$ python -q
>>> import numpy as np
>>> np.set_printoptions(precision=1, suppress=True, linewidth=160)
>>> rd = lambda a: np.round(a, 1) + 0
>>> feats = np.load("block15.npy")
>>> feats
array([[-27,  45, -24,  40],
       [-18,  -9, -16,  -8],
       [-21,  35,   0,   0],
       [-14,  -7,   0,   0]])
>>> rng = np.random.default_rng(141765)
>>> z = rng.permutation(4)
>>> z
array([1, 3, 0, 2])
>>> A2 = feats[z][:, z]
>>> rd(np.linalg.det(A2)), rd(np.linalg.det(feats[z]))
(np.float64(529984.0), np.float64(-529984.0))
>>> np.trace(A2)
np.int64(-36)
>>> A2 = np.linalg.inv(feats)
>>> rd(np.linalg.inv(A2))
array([[-27.,  45., -24.,  40.],
       [-18.,  -9., -16.,  -8.],
       [-21.,  35.,   0.,   0.],
       [-14.,  -7.,   0.,   0.]])
>>> rd(np.linalg.det(feats) * np.linalg.det(A2))
np.float64(1.0)
>>> rd(np.linalg.slogdet(feats)[0])
np.float64(1.0)
>>> np.allclose(feats, feats.T)
False
>>> (feats + feats.T) / 2
array([[-27. ,  13.5, -22.5,  13. ],
       [ 13.5,  -9. ,   9.5,  -7.5],
       [-22.5,   9.5,   0. ,   0. ],
       [ 13. ,  -7.5,   0. ,   0. ]])
>>> rd(np.abs(np.linalg.eigvals(feats)).max())
np.float64(47.7)
>>> (feats - feats.T) / 2
array([[  0. ,  31.5,  -1.5,  27. ],
       [-31.5,   0. , -25.5,  -0.5],
       [  1.5,  25.5,   0. ,   0. ],
       [-27. ,   0.5,   0. ,   0. ]])
>>> K = np.load("mat.npy")
>>> K
array([[2, 0, 1, 3],
       [0, 3, 1, 1],
       [0, 0, 0, 2],
       [0, 0, 0, 1]])
>>> A2 = np.array([[2, 2, 3], [3, 2, 2], [2, 0, 2], [1, 1, 0]])
>>> np.linalg.matrix_rank(K @ A2)
np.int64(3)
>>> A2.T @ K.T
array([[ 9, 12,  2,  1],
       [ 7,  7,  2,  1],
       [ 8,  8,  0,  0]])
>>> arr = np.abs(np.array([[1, 1, 0, 4], [5, 1, 1, 2], [5, 5, 4, 0], [3, 4, 0, 3]])) + np.eye(4)
>>> arr = arr / arr.sum(axis=1, keepdims=True)
>>> rd(arr)
array([[0.3, 0.1, 0. , 0.6],
       [0.5, 0.2, 0.1, 0.2],
       [0.3, 0.3, 0.3, 0. ],
       [0.3, 0.4, 0. , 0.4]])
>>> rd(np.linalg.det(arr.T))
np.float64(0.0)
>>> rd(np.linalg.eigvals(arr))
array([ 1. +0.j , -0.1+0.2j, -0.1-0.2j,  0.3+0.j ])
